$ ipython --no-banner

In [1]: import numpy as np

In [2]: np.set_printoptions(precision=1, suppress=True, linewidth=120)

In [3]: m1 = np.load("m.npy")

In [4]: m1
Out[4]: 
array([[ 6, -2,  3,  2,  4,  1,  3, -1],
       [-2, -4,  2, -3,  3,  2,  2, -3],
       [ 3,  2, -4, -2, -4,  2, -1,  0],
       [ 2, -3, -2,  4,  1,  1,  1,  5],
       [ 4,  3, -4,  1, -6,  1,  1,  3],
       [ 1,  2,  2,  1,  1, -4,  0,  5],
       [ 3,  2, -1,  1,  1,  0,  0, -3],
       [-1, -3,  0,  5,  3,  5, -3,  0]])

In [5]: w, V = np.linalg.eigh(m1)

In [6]: x = np.array([-2, -1, -1, -3, -1, 5, 3, 2])

In [7]: (np.sign(V[:, -1].round(6)) == np.sign(V[0, -1].round(6))).astype(int)
Out[7]: array([1, 0, 0, 1, 1, 1, 1, 1])

In [8]: x @ m1 @ x
Out[8]: np.int64(-186)

In [9]: m1[6] @ m1[2]
Out[9]: np.int64(11)

In [10]: np.linalg.norm(m1, axis=1).argmax()
Out[10]: np.int64(4)

In [11]: round(float(np.linalg.norm(m1) ** 2 / np.linalg.norm(m1, 2) ** 2), 1)
Out[11]: 2.6

In [12]: E = np.load("layer19.npy")

In [13]: E
Out[13]: 
array([[ 7,  0,  0,  0,  0,  0,  0,  0,  0,  0,  0,  0,  0,  0],
       [ 8,  5,  0,  0,  0,  0,  0,  0,  0,  0,  0,  0,  0,  0],
       [-7, -9, -2,  0,  0,  0,  0,  0,  0,  0,  0,  0,  0,  0],
       [ 6, -1,  8,  2,  0,  0,  0,  0,  0,  0,  0,  0,  0,  0],
       [ 3, -1,  5,  2,  1,  0,  0,  0,  0,  0,  0,  0,  0,  0],
       [-1, -3,  0, -8, -7,  8,  0,  0,  0,  0,  0,  0,  0,  0],
       [ 1, -9, -9,  2,  8, -2, -8,  0,  0,  0,  0,  0,  0,  0],
       [ 7,  8, -3,  1,  3, -2, -7, -7,  0,  0,  0,  0,  0,  0],
       [ 4, -7,  6,  6,  5,  7,  4,  6,  0,  0,  0,  0,  0,  0],
       [ 6,  5,  8, -3,  8, -3,  4,  9, -9,  0,  0,  0,  0,  0],
       [-5,  5, -7,  0,  2, -7, -6,  3,  5, -2, -2,  0,  0,  0],
       [ 8,  2,  4,  9, -9, -2,  2, -1,  1, -2, -9,  5,  0,  0],
       [ 9, -9,  5, -8, -6,  3,  5, -1,  1, -6, -3,  7,  0,  0],
       [-8,  1,  2, -9, -5, -6,  1, -4,  9, -1,  5, -9,  8,  0]])

In [14]: f = np.array([6, 1, 3])

In [15]: np.polyval(f, E[7])
Out[15]: array([304, 395,  54,  10,  60,  25, 290, 290,   3,   3,   3,   3,   3,   3])
